>>> import numpy as np
>>> from numpy import linalg as LA
>>> np.set_printoptions(suppress=True, linewidth=160)
>>> def tidy(a):
...     return np.round(a, 2) + 0
... 
>>> arr = np.load("run17.npy")
>>> print(arr)
[[ 3.41  1.7   1.  ]
 [ 0.7   0.5   0.3 ]
 [-0.32 -0.2   1.2 ]
 [ 2.64  1.3  -0.5 ]
 [-1.88 -1.2   0.1 ]
 [-2.04 -0.8  -0.2 ]
 [-0.49 -0.2  -0.5 ]
 [-1.21 -0.7   1.  ]
 [ 1.98  0.8   0.3 ]
 [ 5.23  2.4  -0.4 ]
 [-1.5  -0.6   0.9 ]
 [-4.29 -2.   -1.  ]
 [-0.23 -0.2  -0.8 ]
 [ 1.85  0.9  -0.7 ]
 [ 1.63  0.9   2.5 ]]
>>> q, R = LA.qr(arr)
>>> print(tidy(q @ R))
[[ 3.41  1.7   1.  ]
 [ 0.7   0.5   0.3 ]
 [-0.32 -0.2   1.2 ]
 [ 2.64  1.3  -0.5 ]
 [-1.88 -1.2   0.1 ]
 [-2.04 -0.8  -0.2 ]
 [-0.49 -0.2  -0.5 ]
 [-1.21 -0.7   1.  ]
 [ 1.98  0.8   0.3 ]
 [ 5.23  2.4  -0.4 ]
 [-1.5  -0.6   0.9 ]
 [-4.29 -2.   -1.  ]
 [-0.23 -0.2  -0.8 ]
 [ 1.85  0.9  -0.7 ]
 [ 1.63  0.9   2.5 ]]
>>> print(tidy(np.trace(q @ q.T)))
3.0
>>> print(tidy(q.T @ q))
[[1. 0. 0.]
 [0. 1. 0.]
 [0. 0. 1.]]
>>> print(tidy(np.abs(np.diag(R))))
[9.31 0.49 3.59]
>>> Ac = (arr - arr.mean(axis=0)) / arr.std(axis=0)
>>> print(tidy(Ac.std(axis=0)))
[1. 1. 1.]
>>> print(np.argwhere(np.abs(Ac) > 2))
[[ 9  0]
 [14  2]]
>>> coef = LA.lstsq(np.delete(Ac, 2, axis=1), Ac[:, 2])[0]
>>> print(tidy(coef))
[-1.2   1.34]
>>> q, V = LA.qr(arr[:, :1])[0], LA.qr(arr[:, 1:])[0]
>>> sig = LA.svd(q.T @ V, compute_uv=False)
>>> print(tidy(np.degrees(np.arccos(sig.clip(0, 1)))))
[6.3]
>>> print(tidy(LA.norm(q @ q.T - V @ V.T, 2)))
1.0
>>> vec = np.array([1, -1, 2])
>>> target = arr @ vec
>>> print(tidy(LA.pinv(arr) @ arr))
[[1. 0. 0.]
 [0. 1. 0.]
 [0. 0. 1.]]
>>> print(tidy(LA.solve(arr.T @ arr, arr.T @ target)))
[ 1. -1.  2.]
>>> print(tidy(target))
[ 3.71  0.8   2.28  0.34 -0.48 -1.64 -1.29  1.49  1.78  2.03  0.9  -4.29 -1.63 -0.45  5.73]
>>> rng = np.random.default_rng(211)
>>> target = target + 0.3 * rng.normal(size=15)
>>> print(tidy(target))
[ 3.34  0.79  1.96  0.45 -0.3  -2.16 -1.02  1.81  1.09  1.99  1.02 -4.22 -1.7  -0.67  5.64]
>>> coef, *_ = LA.lstsq(arr, target)
>>> print(tidy(coef))
[ 1.09 -1.27  1.97]
>>> print(tidy(LA.norm(target - arr @ coef)))
1.07
>>> print(coef.round())
[ 1. -1.  2.]
>>> print(tidy(arr.T @ (target - arr @ coef)))
[0. 0. 0.]
>>> print(tidy(LA.norm(arr, "nuc")))
14.39
>>> print(tidy(LA.norm(arr[9] - arr[5])))
7.95
>>> X = np.load("arr.npy")
>>> print(X)
[[ 1 -1 -1  1  1 -1 -1  1]
 [ 1 -1 -1  1 -1  1  1 -1]
 [ 1  1  1  1 -1 -1 -1 -1]
 [ 1 -1  1 -1 -1  1 -1  1]]
>>> G = X.T @ X
>>> print(np.diag(G))
[4 4 4 4 4 4 4 4]
>>> print(G)
[[ 4 -2  0  2 -2  0 -2  0]
 [-2  4  2  0  0 -2  0 -2]
 [ 0  2  4 -2 -2  0 -2  0]
 [ 2  0 -2  4  0 -2  0 -2]
 [-2  0 -2  0  4 -2  0  2]
 [ 0 -2  0 -2 -2  4  2  0]
 [-2  0 -2  0  0  2  4 -2]
 [ 0 -2  0 -2  2  0 -2  4]]
>>> blk = np.stack([X, 2 * X, X[::-1]])
>>> print(tidy(LA.norm(blk, axis=(1, 2))))
[ 5.66 11.31  5.66]
>>> print((blk @ X.T).shape)
(3, 4, 4)
>>> print(LA.matrix_rank(blk.reshape(3, -1)))
2
>>> print(blk.sum(axis=0))
[[ 4 -4 -2  2  2 -2 -4  4]
 [ 4 -2 -2  4 -4  2  2 -4]
 [ 4  2  2  4 -4 -2 -2 -4]
 [ 4 -4  2 -2 -2  2 -4  4]]
>>> W0 = np.load("x.npy")
>>> print(W0)
[[ -6.47   2.9    3.54  -7.42]
 [ -7.04 -14.54 -15.13  -7.24]
 [ -8.11   7.7    6.14  17.42]
 [  9.09  -3.04   2.04  14.38]
 [  6.78 -20.17 -23.24  -9.9 ]
 [  8.83   2.3    2.47   7.29]
 [  4.51  -4.91   6.41  -3.28]
 [ -8.52 -12.06 -11.6   -8.42]
 [ -1.1  -37.42 -14.99   8.38]
 [  0.86   0.39   7.12   5.57]
 [-17.68   7.36 -10.3  -19.7 ]
 [  1.1   15.29  15.69  -2.21]
 [ -4.8   13.67  14.76  -4.13]
 [  7.96  22.63  12.13  13.24]
 [ -0.18  26.62  17.33  -6.44]
 [-16.88  -8.63  -8.01   7.28]]
>>> cent = W0[[12, 11]].astype(float)
>>> for _ in range(7):
...     lab = LA.norm(W0[:, None] - cent, axis=-1).argmin(axis=1)
...     cent = np.array([W0[lab == j].mean(axis=0) for j in range(2)])
... 
>>> print(lab)
[1 0 1 1 0 1 1 0 0 1 0 1 1 1 1 0]
>>> print(np.abs(cent[1] - cent[0]).argmax())
2
>>> print(tidy(cent[1] - cent[0]))
[ 8.69 22.6  22.64  8.38]
>>> print(np.bincount(lab))
[ 6 10]
>>> print(LA.norm(W0, axis=1).argmax())
8
>>> print(tidy(LA.norm(W0, 2)))
77.36
>>> d = LA.norm(W0[:, None] - W0[None], axis=-1)
>>> print(tidy(d[:5, :5]))
[[ 0.   25.56 25.49 27.48 37.83]
 [25.56  0.   39.45 33.98 17.19]
 [25.49 39.45  0.   20.91 51.07]
 [27.48 33.98 20.91  0.   39.08]
 [37.83 17.19 51.07 39.08  0.  ]]
>>> print(d.mean(axis=1).argmax())
8
>>> print(d.shape)
(16, 16)
>>> print(np.flatnonzero(d[14] < d.mean() / 2))
[11 12 14]
>>> print((d + 1e9 * np.eye(16)).round(6).argmin(axis=1))
[ 6  7  9  5  1  3  9  1  4  5  0 12 11 11 11  7]
>>> data = np.loadtxt("layer17.csv", delimiter=",")
>>> print(tidy(data))
[[ 0.82  0.06 -0.38]
 [ 0.06  0.98  0.13]
 [-0.38  0.13  0.2 ]]
>>> print(tidy(np.trace(LA.pinv(data) @ data)))
2.0
>>> print(LA.lstsq(data[:-1].T, data[-1])[2])
2
>>> print(np.unique(data.round(6), axis=0).shape)
(3, 3)
>>> print(tidy(data @ LA.pinv(data) @ data))
[[ 0.82  0.06 -0.38]
 [ 0.06  0.98  0.13]
 [-0.38  0.13  0.2 ]]
>>> print(np.abs(np.diag(LA.qr(data)[1])) > 1e-9)
[ True  True False]
>>> M = np.load("case12.npy")
>>> print(M)
[[ 1  0  0]
 [ 2  1  0]
 [ 0 -3  1]]
>>> other = np.array([[-3, -3], [-2, 1], [-3, 2]])
>>> print(LA.matrix_rank(M @ other))
2
>>> print(np.einsum("ik,kj->ij", M, other))
[[-3 -3]
 [-8 -5]
 [ 3 -1]]
>>> print(np.einsum("ij,ij->i", M, M))
[ 1  5 10]
>>> print(M @ other)
[[-3 -3]
 [-8 -5]
 [ 3 -1]]
>>> print([round(float(x), 2) for x in LA.svd(M, compute_uv=False)[:3]])
[3.39, 2.12, 0.14]
>>> print(tidy(LA.norm(M, 2) / LA.norm(M)))
0.85
>>> mat = np.array([[0.0, -4.0, 4.0, 0.0],
...     [0.0, -8.0, 8.0, 0.0],
...     [0.0, -12.0, 12.0, 0.0],
...     [4.0, -8.0, 4.0, 4.0]])
>>> U, sig, VT = LA.svd(mat)
>>> V = VT[:(sig > 1e-8).sum()]
>>> vec = mat[1] + 4 * mat[3] + rng.integers(2) * np.eye(4)[2]
>>> print(vec)
[ 16. -40.  25.  16.]
>>> print(tidy(V.T @ V))
[[ 0.4 -0.2 -0.2  0.4]
 [-0.2  0.6 -0.4 -0.2]
 [-0.2 -0.4  0.6 -0.2]
 [ 0.4 -0.2 -0.2  0.4]]
>>> J = np.load("w.npy")
>>> print(J)
[[ 3  4  5]
 [ 6  7  8]
 [ 9 10 11]
 [12 13 14]
 [15 16 17]
 [18 19 20]
 [21 22 23]]
>>> U, sig, VT = LA.svd(J)
>>> V = VT[:(sig > 1e-8).sum()]
>>> vec = J[3] + 3 * J[4] + rng.integers(2) * np.eye(3)[1]
>>> print(vec)
[57. 61. 65.]
>>> print(tidy(np.diag(V.T @ V)))
[0.83 0.33 0.83]
>>> print(tidy(V.T @ V))
[[ 0.83  0.33 -0.17]
 [ 0.33  0.33  0.33]
 [-0.17  0.33  0.83]]
>>> J @ J
Traceback (most recent call last):
  File "<python-input-91>", line 1, in <module>
    J @ J
    ~~^~~
ValueError: matmul: Input operand 1 has a mismatch in its core dimension 0, with gufunc signature (n?,k),(k,m?)->(n?,m?) (size 7 is different from 3)
>>> G = J.T @ J
>>> print(np.trace(G), (J ** 2).sum())
4319 4319
>>> print(np.allclose(G, G.T))
True
>>> print(G)
[[1260 1344 1428]
 [1344 1435 1526]
 [1428 1526 1624]]
>>> print(tidy(LA.eigvalsh(G)[::-1]))
[4316.55    2.45    0.  ]
>>> print((J @ J.T).shape)
(7, 7)
>>> vals, V = LA.eigh(G)
>>> vec = np.array([1, -2, -3])
>>> print(tidy(LA.eigvalsh(G[1:, 1:])))
[   0.58 3058.42]
>>> print((np.sign(V[:, -1].round(6)) == np.sign(V[0, -1].round(6))).astype(int))
[1 1 1]
>>> print(vec @ G @ vec / (vec @ vec), tidy(vals[0]), tidy(vals[-1]))
1856.0 0.0 4316.55
>>> F = np.load("out0.npy")
>>> print(F)
[[-1.   1.2 -2.5 -0.5  1.1 -0.3]
 [ 3.   0.7 -1.2  0.6 -1.  -1.4]
 [-1.   0.9 -1.1 -1.1 -1.3  0.5]
 [ 3.   0.1 -0.9  1.   0.7 -0.1]
 [-5.   2.3 -1.8 -1.   1.1 -0.1]]
>>> blk = np.stack([F, 5 * F, F[::-1]])
>>> print(LA.matrix_rank(blk))
[5 5 5]
>>> print((blk @ F.T).shape)
(3, 5, 5)
>>> print(blk.shape)
(3, 5, 6)
>>> U, sig, VT = LA.svd(F, full_matrices=False)
>>> print(tidy(VT @ VT.T))
[[1. 0. 0. 0. 0.]
 [0. 1. 0. 0. 0.]
 [0. 0. 1. 0. 0.]
 [0. 0. 0. 1. 0.]
 [0. 0. 0. 0. 1.]]
>>> print(np.allclose(U * sig @ VT, F))
True
>>> print(tidy(np.sqrt((sig ** 2).sum())), tidy(LA.norm(F)))
8.82 8.82
